In [1]: import numpy as np

In [2]: import numpy.linalg as la

In [3]: np.set_printoptions(precision=3, suppress=True, linewidth=200)

In [4]: tidy = lambda a: np.round(a, 3) + 0

In [5]: other = np.array([[0, 0, 4, 1, 0, 2, 1, 5, 3, 5],
   ...:     [3, 0, 5, 1, 4, 5, 4, 1, 2, 1],
   ...:     [0, 1, 1, 3, 4, 5, 5, 3, 0, 3],
   ...:     [3, 3, 0, 2, 0, 2, 5, 3, 5, 5],
   ...:     [2, 4, 1, 1, 1, 3, 0, 3, 3, 2],
   ...:     [4, 4, 0, 4, 5, 5, 1, 2, 3, 4],
   ...:     [4, 0, 1, 4, 2, 1, 2, 0, 3, 0],
   ...:     [3, 4, 3, 1, 1, 3, 3, 5, 4, 1],
   ...:     [4, 1, 2, 1, 2, 2, 2, 1, 1, 3],
   ...:     [0, 3, 1, 0, 1, 2, 4, 1, 5, 4]])

In [6]: other[-1] = other[0]

In [7]: m1 = other + 0.05 * np.eye(10)

In [8]: m1
Out[8]: 
array([[0.05, 0.  , 4.  , 1.  , 0.  , 2.  , 1.  , 5.  , 3.  , 5.  ],
       [3.  , 0.05, 5.  , 1.  , 4.  , 5.  , 4.  , 1.  , 2.  , 1.  ],
       [0.  , 1.  , 1.05, 3.  , 4.  , 5.  , 5.  , 3.  , 0.  , 3.  ],
       [3.  , 3.  , 0.  , 2.05, 0.  , 2.  , 5.  , 3.  , 5.  , 5.  ],
       [2.  , 4.  , 1.  , 1.  , 1.05, 3.  , 0.  , 3.  , 3.  , 2.  ],
       [4.  , 4.  , 0.  , 4.  , 5.  , 5.05, 1.  , 2.  , 3.  , 4.  ],
       [4.  , 0.  , 1.  , 4.  , 2.  , 1.  , 2.05, 0.  , 3.  , 0.  ],
       [3.  , 4.  , 3.  , 1.  , 1.  , 3.  , 3.  , 5.05, 4.  , 1.  ],
       [4.  , 1.  , 2.  , 1.  , 2.  , 2.  , 2.  , 1.  , 1.05, 3.  ],
       [0.  , 0.  , 4.  , 1.  , 0.  , 2.  , 1.  , 5.  , 3.  , 5.05]])

In [9]: print([round(float(x), 3) for x in la.svd(m1, compute_uv=False)[:3]])
[24.594, 9.361, 7.333]

In [10]: np.argsort(-la.norm(m1, axis=0).round(6), kind="stable")[:3]
Out[10]: array([9, 5, 7])

In [11]: other = np.array([[1, -3, 3, 0, 0, 3, 0, -3, -3, -2, 0]])

In [12]: K = other.T @ other

In [13]: print(K)
[[ 1 -3  3  0  0  3  0 -3 -3 -2  0]
 [-3  9 -9  0  0 -9  0  9  9  6  0]
 [ 3 -9  9  0  0  9  0 -9 -9 -6  0]
 [ 0  0  0  0  0  0  0  0  0  0  0]
 [ 0  0  0  0  0  0  0  0  0  0  0]
 [ 3 -9  9  0  0  9  0 -9 -9 -6  0]
 [ 0  0  0  0  0  0  0  0  0  0  0]
 [-3  9 -9  0  0 -9  0  9  9  6  0]
 [-3  9 -9  0  0 -9  0  9  9  6  0]
 [-2  6 -6  0  0 -6  0  6  6  4  0]
 [ 0  0  0  0  0  0  0  0  0  0  0]]

In [14]: r = la.matrix_rank(K)

In [15]: print(r)
1

In [16]: ns = la.svd(K)[2][r:].T

In [17]: ns.shape
Out[17]: (11, 10)

In [18]: tidy(ns @ ns.T)
Out[18]: 
array([[ 0.98,  0.06, -0.06,  0.  ,  0.  , -0.06,  0.  ,  0.06,  0.06,  0.04,  0.  ],
       [ 0.06,  0.82,  0.18,  0.  ,  0.  ,  0.18,  0.  , -0.18, -0.18, -0.12,  0.  ],
       [-0.06,  0.18,  0.82,  0.  ,  0.  , -0.18,  0.  ,  0.18,  0.18,  0.12,  0.  ],
       [ 0.  ,  0.  ,  0.  ,  1.  ,  0.  ,  0.  ,  0.  ,  0.  ,  0.  ,  0.  ,  0.  ],
       [ 0.  ,  0.  ,  0.  ,  0.  ,  1.  ,  0.  ,  0.  ,  0.  ,  0.  ,  0.  ,  0.  ],
       [-0.06,  0.18, -0.18,  0.  ,  0.  ,  0.82,  0.  ,  0.18,  0.18,  0.12,  0.  ],
       [ 0.  ,  0.  ,  0.  ,  0.  ,  0.  ,  0.  ,  1.  ,  0.  ,  0.  ,  0.  ,  0.  ],
       [ 0.06, -0.18,  0.18,  0.  ,  0.  ,  0.18,  0.  ,  0.82, -0.18, -0.12,  0.  ],
       [ 0.06, -0.18,  0.18,  0.  ,  0.  ,  0.18,  0.  , -0.18,  0.82, -0.12,  0.  ],
       [ 0.04, -0.12,  0.12,  0.  ,  0.  ,  0.12,  0.  , -0.12, -0.12,  0.92,  0.  ],
       [ 0.  ,  0.  ,  0.  ,  0.  ,  0.  ,  0.  ,  0.  ,  0.  ,  0.  ,  0.  ,  1.  ]])

In [19]: [int(la.matrix_rank(np.delete(K, i, axis=0))) for i in range(11)]
Out[19]: [1, 1, 1, 1, 1, 1, 1, 1, 1, 1, 1]
